$ python3 -q
>>> import numpy as np
>>> from numpy import linalg as LA
>>> np.set_printoptions(suppress=True, linewidth=160)
>>> rd = lambda a: np.round(a, 2) + 0
>>> J = np.load("mat.npy")
>>> J
array([[0, 0, 0, 0, 0],
       [1, 0, 0, 0, 2],
       [0, 0, 0, 0, 0],
       [0, 0, 2, 0, 0],
       [1, 0, 0, 0, 0]])
>>> # splits into 2 blocks
>>> rank = LA.matrix_rank(J)
>>> rank
np.int64(3)
>>> N = LA.svd(J)[2][rank:].T
>>> LA.matrix_rank(J.T @ J), LA.matrix_rank(J @ J.T)
(np.int64(3), np.int64(3))
>>> N @ N.T
array([[0., 0., 0., 0., 0.],
       [0., 1., 0., 0., 0.],
       [0., 0., 0., 0., 0.],
       [0., 0., 0., 1., 0.],
       [0., 0., 0., 0., 0.]])
>>> [int(LA.matrix_rank(J[:, :j + 1])) for j in range(5)]
[1, 1, 2, 2, 3]
>>> np.allclose(J @ N, 0)
True
>>> N.shape
(5, 2)
>>> [int(LA.matrix_rank(J[:i])) for i in range(1, len(J) + 1)]
[0, 1, 1, 2, 3]
>>> J @ N
array([[0., 0.],
       [0., 0.],
       [0., 0.],
       [0., 0.],
       [0., 0.]])
>>> G = J.T @ J
>>> np.allclose(G, G.T)
True
>>> G
array([[2, 0, 0, 0, 2],
       [0, 0, 0, 0, 0],
       [0, 0, 4, 0, 0],
       [0, 0, 0, 0, 0],
       [2, 0, 0, 0, 4]])
>>> rd(LA.svd(J, compute_uv=False) ** 2)
array([5.24, 4.  , 0.76, 0.  , 0.  ])
>>> left, s, Vh = LA.svd(G)
>>> rd(s)
array([5.24, 4.  , 0.76, 0.  , 0.  ])
>>> Y = left[:, :3] @ np.diag(s[:3]) @ Vh[:3]
>>> LA.matrix_rank(Y)
np.int64(3)
>>> rd(LA.norm(G - Y, 2)), s[3]
(np.float64(0.0), np.float64(0.0))
>>> rd(Y)
array([[2., 0., 0., 0., 2.],
       [0., 0., 0., 0., 0.],
       [0., 0., 4., 0., 0.],
       [0., 0., 0., 0., 0.],
       [2., 0., 0., 0., 4.]])
>>> LA.matrix_rank(J, rtol=0.1)
np.int64(3)
>>> LA.cond(J) > 100
np.True_
>>> E = np.load("layer9.npy")
>>> E
array([[ 0.05,  2.  , -4.  ,  1.  ],
       [-9.  , -2.95, -6.  , -4.  ],
       [ 0.  , -1.  , -2.95,  8.  ],
       [ 0.  ,  2.  , -4.  ,  1.05]])
>>> rd(LA.det(E.T))
np.float64(-15.81)
>>> rd(np.einsum("ij,ji->", E, E))
np.float64(-85.49)
>>> rd(LA.eigvals(E))
array([-5.47+0.j ,  0.05+0.j ,  0.31+7.6j,  0.31-7.6j])
>>> rd(LA.det(2 * E)), rd(LA.det(E))
(np.float64(-253.01), np.float64(-15.81))
